>>> import numpy as np
>>> np.set_printoptions(suppress=True, linewidth=120)
>>> F = np.loadtxt("data.csv", delimiter=",")
>>> print(F)
[[-3.  9. -6.  7.]
 [ 7. -3.  9. -6.]
 [-6.  7. -3.  9.]
 [ 9. -6.  7. -3.]]
>>> print(round(np.linalg.norm(F) ** 2 / np.linalg.norm(F, 2) ** 2, 4))
1.12
>>> print(round(float(np.linalg.norm(F, 2)), 4))
25.0
>>> print(round(float(np.linalg.norm(F, 1)), 4), np.round(np.linalg.norm(F, np.inf), 4))
25.0 25.0
>>> print(round(float(np.linalg.norm(F[3], 1)), 4), round(np.linalg.norm(F[3], np.inf), 4))
25.0 9.0
>>> rng = np.random.default_rng(499)
>>> A2 = F + rng.integers(-2, 3, (4, 1)) @ rng.integers(-2, 3, (1, 4))
>>> print(A2)
[[ -4.   8.  -5.   5.]
 [  5.  -5.  11. -10.]
 [ -5.   8.  -4.  11.]
 [  9.  -6.   7.  -3.]]
>>> print(A2 - F)
[[-1. -1.  1. -2.]
 [-2. -2.  2. -4.]
 [ 1.  1. -1.  2.]
 [ 0.  0.  0.  0.]]
>>> print(np.round(np.linalg.svd(A2 - F, compute_uv=False), 4) + 0)
[6.4807 0.     0.     0.    ]
>>> print(np.abs(A2 - F).sum(axis=1))
[ 5. 10.  5.  0.]
>>> vec = np.array([-3, 0, 1, 1])
>>> target = A2 @ vec
>>> print(target)
[ 12. -14.  22. -23.]
>>> print(np.round(np.linalg.solve(A2, A2[:, 2]), 4) + 0)
[0. 0. 1. 0.]
>>> print(np.round(np.linalg.solve(A2, target), 4) + 0)
[-3.  0.  1.  1.]
>>> print(np.round(np.linalg.solve(A2, target + A2[:, 0]), 4) + 0)
[-2.  0.  1.  1.]
>>> A2 = F / np.linalg.norm(F, axis=1, keepdims=True)
>>> cov = A2 @ A2.T
>>> print((cov - 2 * np.eye(4)).round(6).argmax(axis=1))
[2 3 0 1]
>>> print(cov[3].round(4))
[-0.8229  0.9257 -0.8229  1.    ]
>>> print(F @ F)
[[ 171. -138.  166. -150.]
 [-150.  171. -138.  166.]
 [ 166. -150.  171. -138.]
 [-138.  166. -150.  171.]]
>>> print((F + F.T) / 2)
[[-3.  8. -6.  8.]
 [ 8. -3.  8. -6.]
 [-6.  8. -3.  8.]
 [ 8. -6.  8. -3.]]
>>> print(np.trace(F))
-12.0
>>> print(round(np.abs(np.linalg.eigvals(F)).max(), 4))
25.0
>>> print(np.allclose(F, F.T))
False
>>> data = np.load("run3.npy")
>>> print(data)
[[-1.4858  2.1443  1.4332 -0.551  -2.0697  0.7573]
 [-0.6047  0.8582  0.5263 -0.3452 -0.8062  0.2037]
 [-1.5742  2.6713  1.6678 -0.9634 -2.699   0.8947]
 [-1.8005  2.7918  1.6324 -0.9701 -2.5383  0.938 ]
 [-0.5938  0.9154  0.6667 -0.34   -0.8386  0.2603]
 [-0.689   0.8252  0.4581 -0.3065 -0.8516  0.5307]
 [-3.8735  5.9296  3.7779 -1.9529 -5.8166  1.7405]
 [ 0.2572 -0.3418 -0.1633  0.0971  0.3672 -0.0566]
 [-0.914   1.5674  0.9634 -0.4659 -1.6871  0.4615]
 [ 0.8306 -1.5145 -1.0484  0.2454  1.4934 -0.3195]
 [ 1.5704 -2.7108 -1.6783  1.0182  2.5968 -0.7089]
 [-0.1803 -0.0327 -0.0304  0.0895 -0.0256  0.2342]
 [-0.7534  1.2288  0.8423 -0.374  -1.3191  0.405 ]
 [ 5.0785 -7.6653 -4.9159  2.5238  7.7655 -2.6181]
 [-0.1517  0.2923  0.1105 -0.0675 -0.2394  0.07  ]
 [ 1.8456 -2.8681 -1.9107  1.0276  2.904  -0.9154]
 [-0.5329  0.7849  0.5967 -0.2721 -0.8938  0.2148]
 [-1.2804  2.1486  1.1428 -0.8055 -1.9711  0.7902]
 [ 1.3905 -1.9855 -1.3342  0.4861  1.6547 -0.7109]
 [-1.6083  2.5516  1.6396 -0.8266 -2.6095  0.7712]
 [ 1.7732 -2.9842 -1.7359  1.096   2.9721 -0.9353]
 [-2.386   3.4449  2.3143 -1.1697 -3.3293  1.1054]
 [-1.5751  2.2392  1.3582 -0.6887 -2.0827  0.9011]
 [-2.4113  3.9276  2.5633 -1.2397 -3.7913  1.2583]
 [ 0.2899 -0.2588 -0.1229  0.1462  0.2893 -0.1669]
 [-1.2316  1.8989  1.1935 -0.6784 -1.9282  0.4526]
 [-1.1516  1.6581  1.0497 -0.5827 -1.5866  0.3284]
 [-0.3771  0.4029  0.3497 -0.0745 -0.5291  0.2237]
 [ 1.2576 -1.69   -1.147   0.567   1.5302 -0.6549]
 [-1.1269  1.558   1.194  -0.6429 -1.6776  0.4924]
 [-2.0202  3.1414  1.985  -1.1472 -3.3205  1.026 ]
 [-0.8203  1.1469  0.694  -0.5349 -1.2284  0.263 ]
 [ 0.0297 -0.2238 -0.1806 -0.0515  0.2426 -0.0125]
 [ 0.5132 -0.6398 -0.7191  0.3202  0.9186 -0.3708]
 [-0.8504  1.3779  0.8427 -0.3848 -1.5338  0.4758]
 [-0.6535  0.6876  0.6008 -0.3377 -0.9798  0.4535]
 [-1.0204  1.6627  1.1849 -0.5101 -1.6063  0.4323]
 [ 2.7638 -3.9767 -2.6849  1.4404  4.0222 -1.3162]
 [ 1.0686 -1.6305 -1.2176  0.4698  1.7368 -0.6995]
 [-1.0778  1.6381  0.6555 -0.5401 -1.3686  0.4095]
 [ 4.5309 -6.6905 -4.4442  2.2073  6.8474 -2.2188]
 [ 0.7443 -1.2126 -0.6795  0.4373  1.1005 -0.3763]]
>>> W1 = np.array([[-3, -1, 1, -3],
...     [3, 1, 0, 1],
...     [-2, 2, 1, 0],
...     [1, -3, -2, 0],
...     [-2, 0, 1, 1],
...     [3, 0, 2, 2]])
>>> coef = np.array([-1, 2, 0, 0])
>>> hid = np.maximum(data @ W1 + coef, 0)
>>> print(np.round((hid > 0).mean(axis=0), 4))
[0.6429 0.7143 0.6905 0.6429]
>>> print(np.linalg.matrix_rank(hid))
4
>>> basis = np.array([[4, 0], [4, 3], [5, 0], [5, 4]])
>>> print(W1 @ basis)
[[-26 -15]
 [ 21   7]
 [  5   6]
 [-18  -9]
 [  2   4]
 [ 32   8]]
>>> vec = np.array([2, 1, -5, -5, -1, -4])
>>> print(np.sign((data @ vec).round(6)))
[-1. -1. -1. -1. -1. -1. -1.  1. -1.  1.  1. -1. -1.  1. -1.  1. -1. -1.  1. -1.  1. -1. -1. -1.  1. -1. -1. -1.  1.
 -1. -1. -1.  1.  1. -1. -1. -1.  1.  1. -1.  1.  1.]
>>> print((data @ vec).argmax())
13
>>> print(round(float(np.linalg.norm(data[24] - data[41])), 4))
1.4875
>>> print(round(np.linalg.norm(data) ** 2 / np.linalg.norm(data, 2) ** 2, 4))
1.0022
>>> print(np.linalg.norm(data, axis=1).argmax())
13
>>> print(np.round(data[24] @ data[41], 4))
1.0582
>>> print(np.round(np.linalg.norm(data, axis=0), 4))
[11.2131 17.0491 11.0097  5.7342 17.0154  5.5739]
>>> u, g = data[38], data[10]
>>> print(np.round(u @ g, 4))
13.6259
>>> print(round(u @ u, 4))
9.0095
>>> pr = (u @ g) / (u @ u) * u
>>> print(pr.round(4))
[ 1.6162 -2.466  -1.8415  0.7105  2.6267 -1.0579]
>>> print(np.round(g - pr, 4))
[-0.0458 -0.2448  0.1632  0.3077 -0.0299  0.349 ]
>>> print(round(float(np.linalg.norm(u + g) ** 2 + np.linalg.norm(u - g) ** 2), 4))
59.8468
>>> print(round(float((g - pr) @ u), 4))
-0.0
>>> z = data[:, 3] > np.median(data[:, 3])
>>> u = data[z].mean(axis=0) - data[~z].mean(axis=0)
>>> print(np.round((((data - data.mean(axis=0)) @ u > 0) == z).mean(), 4))
0.9048
>>> print(((data - data.mean(axis=0)) @ u > 0).astype(int))
[0 0 0 0 0 0 0 1 0 1 1 1 0 1 1 1 0 0 1 0 1 0 0 0 1 0 0 0 1 0 0 0 1 1 0 0 0 1 1 0 1 1]
>>> X = np.vander(np.arange(4) - 2, 4, increasing=True)
>>> print(X)
[[ 1 -2  4 -8]
 [ 1 -1  1 -1]
 [ 1  0  0  0]
 [ 1  1  1  1]]
>>> # row 0 is much longer than the rest
>>> A2 = np.linalg.invert(X)
Traceback (most recent call last):
  File "<python-input-61>", line 1, in <module>
    A2 = np.linalg.invert(X)
         ^^^^^^^^^^^^^^^^
AttributeError: module 'numpy.linalg' has no attribute 'invert'
>>> A2 = X ** -1
Traceback (most recent call last):
  File "<python-input-62>", line 1, in <module>
    A2 = X ** -1
         ~~^^~~~
ValueError: Integers to negative integer powers are not allowed.
>>> A2 = np.linalg.inv(X)
>>> print(np.allclose(A2, X.T))
False
>>> print(np.round(np.linalg.det(X) * np.linalg.det(A2), 4))
1.0
>>> print(np.round(X @ A2, 4) + 0)
[[1. 0. 0. 0.]
 [0. 1. 0. 0.]
 [0. 0. 1. 0.]
 [0. 0. 0. 1.]]
>>> print(round(np.linalg.slogdet(X)[0], 4))
1.0
>>> print(np.round(np.linalg.det(X) * A2, 4) + 0)
[[  0.   0.  12.   0.]
 [  2. -12.   6.   4.]
 [  0.   6. -12.   6.]
 [ -2.   6.  -6.   2.]]
>>> print((np.abs(A2) > 1e-9).astype(int))
[[0 0 1 0]
 [1 1 1 1]
 [0 1 1 1]
 [1 1 1 1]]
>>> O = X.astype(float).copy()
>>> for j in range(4):
...     O[:, j] -= O[:, :j] @ (O[:, :j].T @ O[:, j])
...     O[:, j] /= np.linalg.norm(O[:, j])
... 
>>> print(np.round(O.T @ X, 4) + 0)
[[ 2.     -1.      3.     -4.    ]
 [ 0.      2.2361 -2.2361  6.261 ]
 [ 0.      0.      2.     -3.    ]
 [ 0.      0.      0.      1.3416]]
>>> O, vecs = np.linalg.qr(X[:, :1])[0], np.linalg.qr(X[:, 1:])[0]
>>> s = np.linalg.svd(O.T @ vecs, compute_uv=False)
>>> print((s > 0.9).sum())
0
>>> E = np.load("test8.npy")
>>> print(E)
[[-1.0403 -2.9269  0.9666]
 [-1.0028 -2.9804  0.9831]
 [-1.0673 -3.0292  0.9297]
 [-0.8864 -3.0917  1.0286]
 [-0.8994 -3.1265  1.0702]
 [ 3.0012 -0.0582 -1.9788]
 [ 2.9462  0.2927 -2.0748]
 [ 3.0992 -0.1244 -2.0936]
 [ 2.9236  0.0088 -2.0087]
 [ 2.9049  0.0081 -1.9282]]
>>> A2 = E / np.sqrt((E ** 2).mean(axis=1, keepdims=True))
>>> print(A2[3].round(4))
[-0.4547 -1.5858  0.5276]
>>> print(np.linalg.matrix_rank(E - E.mean(axis=1, keepdims=True)))
2
>>> A2 = np.c_[E[:, :1] @ np.array([[-1]]), np.array([1, 0, 2, 0, 2, 0, 1, 2, 1, 0])]
>>> print(A2)
[[ 1.0403  1.    ]
 [ 1.0028  0.    ]
 [ 1.0673  2.    ]
 [ 0.8864  0.    ]
 [ 0.8994  2.    ]
 [-3.0012  0.    ]
 [-2.9462  1.    ]
 [-3.0992  2.    ]
 [-2.9236  1.    ]
 [-2.9049  0.    ]]
>>> print(np.round(np.linalg.norm(A2 - E @ np.linalg.lstsq(E, A2)[0], axis=0), 4) + 0)
[0.     2.4286]
>>> print(np.linalg.matrix_rank(np.c_[E, A2]))
4
>>> print(np.linalg.matrix_rank(A2))
2
>>> print(np.round(np.linalg.norm(np.linalg.qr(E)[0].T @ A2, axis=0) ** 2 / ((A2 ** 2).sum(axis=0) + 1e-12), 4))
[1.     0.6068]
>>> z = rng.permutation(4)
>>> A2 = X[:, z] * rng.choice([-1, 1], 4)
>>> print(A2)
[[ 4  1 -2  8]
 [ 1  1 -1  1]
 [ 0  1  0  0]
 [ 1  1  1 -1]]
>>> left, _, VT = np.linalg.svd(X.T @ A2)
>>> print(np.round(np.linalg.lstsq(X, A2)[0], 4) + 0)
[[ 0.  1.  0.  0.]
 [ 0.  0.  1.  0.]
 [ 1.  0.  0.  0.]
 [ 0.  0.  0. -1.]]
